$ python3 -q
>>> import numpy as np
>>> np.set_printoptions(suppress=True, linewidth=160)
>>> E = np.loadtxt("data.csv", delimiter=",")
>>> E
array([[-3.,  0.],
       [-3.,  0.]])
>>> np.round(np.sort(np.linalg.eigvals(E)), 1)
array([-3.,  0.])
>>> [int(np.linalg.matrix_rank(np.linalg.matrix_power(E, p))) for p in range(1, 3)]
[1, 1]
>>> np.round(np.linalg.matrix_power(E - np.diag(np.diag(E)), 2), 1)
array([[0., 0.],
       [0., 0.]])
>>> cent = np.array([[0, 2, 3, 2], [0, 0, 0, 0]])
>>> rng = np.random.default_rng(12950)
>>> J = rng.normal(size=(27, 2)) @ cent + np.array([3, 0, 3, 2])
>>> J.round(1) + 0
array([[ 3. , -0.6,  2. ,  1.4],
       [ 3. ,  0.9,  4.4,  2.9],
       [ 3. , -3.1, -1.7, -1.1],
       [ 3. ,  1.6,  5.4,  3.6],
       [ 3. , -0.4,  2.4,  1.6],
       [ 3. ,  1.4,  5.1,  3.4],
       [ 3. , -0.1,  2.9,  1.9],
       [ 3. ,  4.6,  9.9,  6.6],
       [ 3. , -1.2,  1.1,  0.8],
       [ 3. ,  3.4,  8. ,  5.4],
       [ 3. , -2. ,  0. ,  0. ],
       [ 3. , -1.6,  0.6,  0.4],
       [ 3. , -0.2,  2.7,  1.8],
       [ 3. ,  1. ,  4.4,  3. ],
       [ 3. ,  0.2,  3.3,  2.2],
       [ 3. , -1.5,  0.7,  0.5],
       [ 3. , -2.4, -0.6, -0.4],
       [ 3. , -0.7,  2. ,  1.3],
       [ 3. , -0.4,  2.4,  1.6],
       [ 3. , -1.3,  1.1,  0.7],
       [ 3. , -0.4,  2.4,  1.6],
       [ 3. , -0.1,  2.8,  1.9],
       [ 3. , -0.4,  2.3,  1.6],
       [ 3. , -2. ,  0. ,  0. ],
       [ 3. ,  0.1,  3.2,  2.1],
       [ 3. , -1.8,  0.3,  0.2],
       [ 3. ,  1.6,  5.5,  3.6]])
>>> r0, r1 = J[9], J[10]
>>> np.round(r0 @ r1, 1)
np.float64(2.1)
>>> pr = (r0 @ r1) / (r0 @ r0) * r0
>>> round(float(np.linalg.norm(r0 + r1) ** 2 + np.linalg.norm(r0 - r1) ** 2), 1)
253.8
>>> (r1 - pr) @ r0
np.float64(0.0)
>>> pr.round(1)
array([0.1, 0.1, 0.1, 0.1])
>>> np.round(np.outer(r0, r1), 1) + 0
array([[  9. ,  -6. ,   0. ,   0. ],
       [ 10.1,  -6.8,  -0.1,   0. ],
       [ 24.1, -16.2,  -0.1,  -0.1],
       [ 16.1, -10.8,  -0.1,  -0.1]])
>>> mat = np.load("out16.npy")
>>> mat.round(1) + 0
array([[-11.2,   8.1,   6.8],
       [ -8. ,   5.9,   5.3],
       [ -5.8,   4.5,   4.2],
       [ -5.8,   4.5,   4.2],
       [ -5.6,   4.3,   4.1],
       [ -4.1,   3.4,   3.3],
       [ -4. ,   3.3,   3.2],
       [ -1.6,   1.7,   1.7],
       [ -1.4,   1.6,   1.6],
       [ -1. ,   1.3,   1.3],
       [ -0.4,   0.8,   0.7],
       [  0.1,   0.3,   0.1],
       [  0. ,   0. ,   0. ],
       [ -0.4,  -0.3,   0.2],
       [ -0.6,  -0.4,   0.3],
       [ -1. ,  -0.8,   0.7],
       [ -1.2,  -0.9,   0.8],
       [ -2. ,  -2.1,   2.1],
       [ -2. ,  -2.1,   2.1],
       [ -2.1,  -2.2,   2.2],
       [ -2.2,  -2.4,   2.4],
       [ -2.3,  -2.8,   2.8],
       [ -2.5,  -3.8,   3.6],
       [ -2.6,  -4. ,   3.8],
       [ -2.6,  -4.4,   4.1],
       [ -2.6,  -6. ,   5.4],
       [ -2.2,  -8.9,   7.3]])
>>> idx = mat[:, 0] > np.median(mat[:, 0])
>>> r0 = mat[idx].mean(axis=0) - mat[~idx].mean(axis=0)
>>> ((mat - mat.mean(axis=0)) @ r0 > 0).astype(int)
array([0, 0, 0, 0, 0, 0, 0, 1, 1, 1, 1, 1, 1, 1, 1, 1, 1, 1, 1, 1, 1, 1, 0, 0, 0, 0, 0])
>>> np.argsort(-np.abs(r0).round(6), kind="stable")
array([0, 2, 1])
>>> idx.astype(int)
array([0, 0, 0, 0, 0, 0, 0, 1, 1, 1, 1, 1, 1, 1, 1, 1, 1, 1, 1, 1, 0, 0, 0, 0, 0, 0, 0])
